$ python3 -q
>>> import numpy as np
>>> np.set_printoptions(suppress=True, linewidth=100)
>>> def rd(a):
...     return np.round(a, 2) + 0
... 
>>> arr = np.load("out4.npy")
>>> arr
array([[ 3,  3, -3, -3],
       [ 0,  0,  0,  0],
       [ 5,  5,  4,  4],
       [ 0,  0,  0,  0]])
>>> blk = np.stack([arr, -3 * arr, arr[::-1]])
>>> rd(np.linalg.det(blk))
array([0., 0., 0.])
>>> np.linalg.lstsq(arr[:-1].T, arr[-1])[2]
np.int32(2)
>>> np.allclose(arr[:-1].T @ np.linalg.lstsq(arr[:-1].T, arr[-1])[0], arr[-1])
True
>>> np.argsort(-np.linalg.norm(arr, axis=0).round(6), kind="stable")[:3]
array([0, 1, 2])
>>> np.linalg.cond(arr) > 100
np.True_
>>> def softmax(z):
...     e = np.exp(z - z.max(axis=-1, keepdims=True))
...     return e / e.sum(axis=-1, keepdims=True)
... 
>>> rd(softmax(arr[0]))
array([0.5, 0.5, 0. , 0. ])
>>> scores = arr @ arr.T / np.sqrt(4)
>>> softmax(scores).round(6).argmax(axis=1)
array([0, 0, 2, 0])
>>> rd(softmax(scores + np.triu(np.full(scores.shape, -np.inf), 1)))
array([[1.  , 0.  , 0.  , 0.  ],
       [0.5 , 0.5 , 0.  , 0.  ],
       [0.  , 0.  , 1.  , 0.  ],
       [0.25, 0.25, 0.25, 0.25]])
>>> rd(softmax(scores))
array([[1.  , 0.  , 0.  , 0.  ],
       [0.25, 0.25, 0.25, 0.25],
       [0.  , 0.  , 1.  , 0.  ],
       [0.25, 0.25, 0.25, 0.25]])
>>> r = np.linalg.matrix_rank(arr)
>>> r
np.int64(2)
>>> null = np.linalg.svd(arr)[2][r:].T
>>> [int(np.linalg.matrix_rank(np.delete(arr, i, axis=0))) for i in range(4)]
[1, 2, 1, 2]
>>> [int(np.linalg.matrix_rank(arr[:, :j + 1])) for j in range(4)]
[1, 1, 2, 2]
>>> np.linalg.matrix_rank(arr.T @ arr), np.linalg.matrix_rank(arr @ arr.T)
(np.int64(2), np.int64(2))
>>> A = np.loadtxt("layer4.csv", delimiter=",")
>>> A
array([[-0.92,  0.33, -0.16,  1.4 ,  1.15, -0.61, -0.02, -0.9 , -0.35, -0.69],
       [ 0.45, -0.58, -0.47,  0.06,  0.26,  1.15,  0.65,  0.  ,  0.28, -0.19],
       [ 0.14,  0.38, -0.42,  0.72,  1.62,  0.52,  0.34, -0.8 ,  1.26, -1.8 ],
       [ 2.23,  0.87,  0.27, -2.48, -0.03,  1.06, -0.23,  0.76,  3.43, -1.82],
       [ 0.37,  0.01,  0.17, -0.68, -0.53,  0.06, -0.13,  0.4 ,  0.21,  0.26],
       [-0.64, -0.14, -0.28,  1.1 ,  0.7 , -0.08,  0.24, -0.58, -0.56, -0.18],
       [ 0.65, -1.86, -0.81, -0.13, -0.78,  2.18,  1.31,  0.59, -0.91,  1.37],
       [-0.56, -0.42,  0.12,  0.22, -0.78, -0.44, -0.08,  0.22, -1.4 ,  1.3 ],
       [ 2.21,  0.39,  0.95, -3.81, -2.51,  0.33, -0.79,  2.05,  1.82,  0.76],
       [-0.91,  0.09,  0.01,  1.  ,  0.35, -0.74, -0.13, -0.48, -0.91,  0.18],
       [ 0.91, -0.72, -0.71, -0.09,  0.56,  1.86,  0.97, -0.01,  0.91, -0.67]])
>>> Uu, sv, vt = np.linalg.svd(A)
>>> vecs = vt[:(sv > 1e-8).sum()]
>>> rng = np.random.default_rng(789)
>>> vec = A[2] + -1 * A[7] + rng.integers(2) * np.eye(10)[4]
>>> rd(vec)
array([ 0.7 ,  0.8 , -0.54,  0.5 ,  3.4 ,  0.96,  0.42, -1.02,  2.66, -3.1 ])
>>> np.linalg.matrix_rank(np.vstack([A, vec]))
np.int64(4)
>>> rd(np.linalg.norm(vec - vecs.T @ vecs @ vec))
np.float64(0.82)
>>> rd(softmax(A).sum(axis=1))
array([1., 1., 1., 1., 1., 1., 1., 1., 1., 1., 1.])
>>> rd(softmax(A[6]))
array([0.08, 0.01, 0.02, 0.04, 0.02, 0.39, 0.16, 0.08, 0.02, 0.17])
>>> scores = A @ A.T / np.sqrt(10)
>>> softmax(scores).round(6).argmax(axis=1)
array([ 0, 10,  2,  3,  8,  0,  6,  7,  8,  0, 10])
>>> feats = np.load("dump.npy")
>>> feats
array([[1, 0, 1, 0],
       [1, 2, 1, 2],
       [1, 0, 1, 0],
       [1, 2, 1, 2]])
>>> r = np.linalg.matrix_rank(feats)
>>> r
np.int64(2)
>>> null = np.linalg.svd(feats)[2][r:].T
>>> null.shape
(4, 2)
>>> rd(null @ null.T)
array([[ 0.5,  0. , -0.5,  0. ],
       [ 0. ,  0.5,  0. , -0.5],
       [-0.5,  0. ,  0.5,  0. ],
       [ 0. , -0.5,  0. ,  0.5]])
>>> [int(np.linalg.matrix_rank(np.delete(feats, i, axis=0))) for i in range(4)]
[2, 2, 2, 2]
>>> np.linalg.lstsq(feats[:-1].T, feats[-1])[2]
np.int32(2)
>>> np.allclose(feats[:-1].T @ np.linalg.lstsq(feats[:-1].T, feats[-1])[0], feats[-1])
True
>>> X = np.loadtxt("case15.csv", delimiter=",")
>>> X
array([[-2.24, -0.89,  1.79],
       [-1.01, -2.81,  0.31],
       [-1.59,  2.43, -0.77],
       [-1.28,  0.52, -2.66],
       [-2.24, -1.7 , -1.04],
       [-0.67, -2.64,  1.27],
       [ 0.95, -1.18,  2.59],
       [ 1.37, -2.55,  0.81],
       [-2.93,  0.13,  0.63],
       [ 1.99, -1.64,  1.53],
       [-2.97, -0.32,  0.29],
       [-2.66,  1.24,  0.63],
       [ 2.53,  1.53,  0.51],
       [-2.52, -0.9 ,  1.35],
       [-0.67,  2.73, -1.04],
       [ 1.11,  0.48, -2.75],
       [-1.28, -1.99,  1.84],
       [ 1.51,  2.59,  0.07],
       [-0.87,  2.1 , -1.96],
       [ 2.89, -0.3 ,  0.73],
       [ 0.3 ,  0.63, -2.92],
       [-0.36, -0.72, -2.89],
       [ 0.83, -0.27, -2.87],
       [ 2.36,  1.55,  1.02],
       [-2.87, -0.41, -0.78],
       [ 0.68, -1.66,  2.41],
       [-1.86, -1.37,  1.92],
       [-1.03, -0.94, -2.66],
       [-2.5 , -0.4 ,  1.62],
       [ 1.97, -0.97, -2.05],
       [ 2.94, -0.53, -0.24]])
>>> W2 = X[[20, 25]].astype(float)
>>> for _ in range(7):
...     z = np.linalg.norm(X[:, None] - W2, axis=-1).argmin(axis=1)
...     W2 = np.array([X[z == j].mean(axis=0) for j in range(2)])
... 
>>> z
array([1, 1, 0, 0, 0, 1, 1, 1, 1, 1, 1, 0, 1, 1, 0, 0, 1, 0, 0, 1, 0, 0, 0, 1, 0, 1, 1, 0, 1, 0, 1])
>>> np.abs(W2[1] - W2[0]).argmax()
np.int64(2)
>>> rd(W2)
array([[-0.56,  0.55, -1.69],
       [-0.13, -0.94,  1.2 ]])
>>> W1 = np.array([[-4, 5, 4, -2, -1, 5], [1, 3, -1, 4, -2, 4], [-3, 4, 5, -4, -5, 0]])
>>> beta = np.array([3, 1, 3, 0, 1, 1])
>>> H = np.maximum(X @ W1 + beta, 0)
>>> np.linalg.matrix_rank(H)
np.int64(6)
>>> rd((H > 0).mean(axis=0))
array([0.68, 0.32, 0.55, 0.52, 0.58, 0.45])
>>> W2 = np.array([[0, 2], [2, 3], [0, 3], [1, 2], [1, 2], [2, 2]])
>>> W1 @ W2
array([[17, 23],
       [16, 20],
       [-1,  3]])
>>> (H @ W2).round(6).argmax(axis=1)
array([1, 1, 1, 1, 1, 1, 1, 1, 1, 1, 1, 1, 1, 1, 1, 1, 1, 1, 1, 1, 1, 1, 1, 1, 1, 1, 1, 1, 1, 1, 1])
